% ipython --no-banner

In [1]: import numpy as np

In [2]: np.set_printoptions(suppress=True, linewidth=100)

In [3]: Q, _ = np.linalg.qr(np.array([[0.4, 2.0, 1.3, -0.7, -0.6, -1.0, 1.0, 1.1, 0.1],
   ...:     [0.8, 1.6, -1.1, -0.8, -0.3, 0.9, 0.6, -0.7, -2.1],
   ...:     [-1.7, 0.5, 0.9, 0.6, -1.0, -0.6, -0.5, 1.1, 0.1],
   ...:     [-0.2, 0.5, 1.6, 0.6, 0.0, 0.9, 0.5, -0.5, 0.3],
   ...:     [0.5, 1.2, 1.6, -0.9, 0.9, 0.7, -0.2, 0.8, -0.7],
   ...:     [-0.8, 0.8, -2.9, 0.3, -0.4, -0.9, 0.0, 0.0, 2.5],
   ...:     [1.1, -0.6, 0.1, 0.2, 0.5, -0.5, -0.5, -0.1, -0.6],
   ...:     [-1.3, -0.1, -0.2, 0.1, -0.1, 2.6, -0.7, 1.0, -0.7],
   ...:     [1.7, 0.2, -0.8, -1.5, -0.8, 0.8, 1.3, 0.7, 1.9]]))

In [4]: J = -1 * Q

In [5]: print(J.round(3))
[[ 0.124  0.639  0.236  0.047 -0.248  0.265 -0.071  0.337  0.519]
 [ 0.248  0.497 -0.318  0.104  0.04  -0.396  0.281 -0.577  0.097]
 [-0.527  0.21   0.187 -0.071 -0.476  0.158  0.483 -0.129 -0.369]
 [-0.062  0.168  0.361  0.48  -0.134 -0.574 -0.359  0.161 -0.325]
 [ 0.155  0.376  0.338 -0.29   0.64   0.109  0.128  0.111 -0.431]
 [-0.248  0.282 -0.724  0.243  0.132  0.145 -0.09   0.4   -0.264]
 [ 0.341 -0.226  0.052  0.428  0.039 -0.065  0.698  0.391  0.028]
 [-0.403  0.004 -0.05  -0.436  0.146 -0.596  0.197  0.35   0.328]
 [ 0.527  0.017 -0.189 -0.485 -0.492 -0.163 -0.055  0.252 -0.34 ]]

In [6]: rng = np.random.default_rng(19349)

In [7]: lab = rng.permutation(9)

In [8]: print(lab)
[5 8 1 4 3 0 2 7 6]

In [9]: out = J[lab][:, lab]

In [10]: print(np.round(np.linalg.det(out), 3), np.round(np.linalg.det(J[lab]), 3))
-1.0 1.0

In [11]: print(np.allclose(out, J))
False

In [12]: print(np.round(np.sort(np.abs(np.linalg.eigvals(out))), 3))
[1. 1. 1. 1. 1. 1. 1. 1. 1.]

In [13]: out = J / np.sqrt((J ** 2).mean(axis=1, keepdims=True))

In [14]: print(out[1].round(3))
[ 0.744  1.492 -0.953  0.311  0.12  -1.188  0.842 -1.731  0.292]

In [15]: print(np.round(np.linalg.norm(out, axis=1), 3))
[3. 3. 3. 3. 3. 3. 3. 3. 3.]

In [16]: print(np.linalg.matrix_rank(out) == np.linalg.matrix_rank(J))
True

In [17]: Q, V = np.linalg.qr(J[:, :8])[0], np.linalg.qr(J[:, 8:])[0]

In [18]: sv = np.linalg.svd(Q.T @ V, compute_uv=False)

In [19]: print(np.round(np.degrees(np.arccos(sv.clip(0, 1))), 3))
[90.]

In [20]: print(round(float(np.linalg.norm(Q @ Q.T - V @ V.T, 2)), 3))
1.0

In [21]: vec = np.array([-1, 1, -1, -5, 0, -1, -1, -1, -3])

In [22]: y = J @ vec

In [23]: print(y.round(3))
[-2.043  0.449  1.501 -0.782  2.28   0.377 -3.867  1.703  3.092]

In [24]: print(np.round(np.linalg.solve(J, y), 3) + 0)
[-1.  1. -1. -5.  0. -1. -1. -1. -3.]

In [25]: print(np.round(np.linalg.solve(J, -3 * y), 3) + 0)
[ 3. -3.  3. 15.  0.  3.  3.  3.  9.]

In [26]: vec = np.array([1, 1, 9, 7, 7, 7, 5, 8, 9])

In [27]: print(np.round(np.sort(np.abs(np.degrees(np.angle(np.linalg.eigvals(J))))), 3))
[  0.686   0.686  18.848  18.848  77.825  77.825 105.488 105.488 180.   ]

In [28]: print(np.round(np.abs(np.linalg.eigvals(J)), 3))
[1. 1. 1. 1. 1. 1. 1. 1. 1.]

In [29]: print([p for p in range(1, 25) if np.allclose(np.linalg.matrix_power(J, p), np.eye(9))])
[]

In [30]: print(9 - np.linalg.matrix_rank(J - np.eye(9), tol=1e-8))
0

In [31]: print(round(float(np.linalg.norm(vec)), 3), round(np.linalg.norm(J @ vec), 3))
20.0 20.0

In [32]: print(np.round(np.linalg.inv(J), 3))
[[ 0.124  0.248 -0.527 -0.062  0.155 -0.248  0.341 -0.403  0.527]
 [ 0.639  0.497  0.21   0.168  0.376  0.282 -0.226  0.004  0.017]
 [ 0.236 -0.318  0.187  0.361  0.338 -0.724  0.052 -0.05  -0.189]
 [ 0.047  0.104 -0.071  0.48  -0.29   0.243  0.428 -0.436 -0.485]
 [-0.248  0.04  -0.476 -0.134  0.64   0.132  0.039  0.146 -0.492]
 [ 0.265 -0.396  0.158 -0.574  0.109  0.145 -0.065 -0.596 -0.163]
 [-0.071  0.281  0.483 -0.359  0.128 -0.09   0.698  0.197 -0.055]
 [ 0.337 -0.577 -0.129  0.161  0.111  0.4    0.391  0.35   0.252]
 [ 0.519  0.097 -0.369 -0.325 -0.431 -0.264  0.028  0.328 -0.34 ]]

In [33]: print(round(np.linalg.det(J), 3))
-1.0
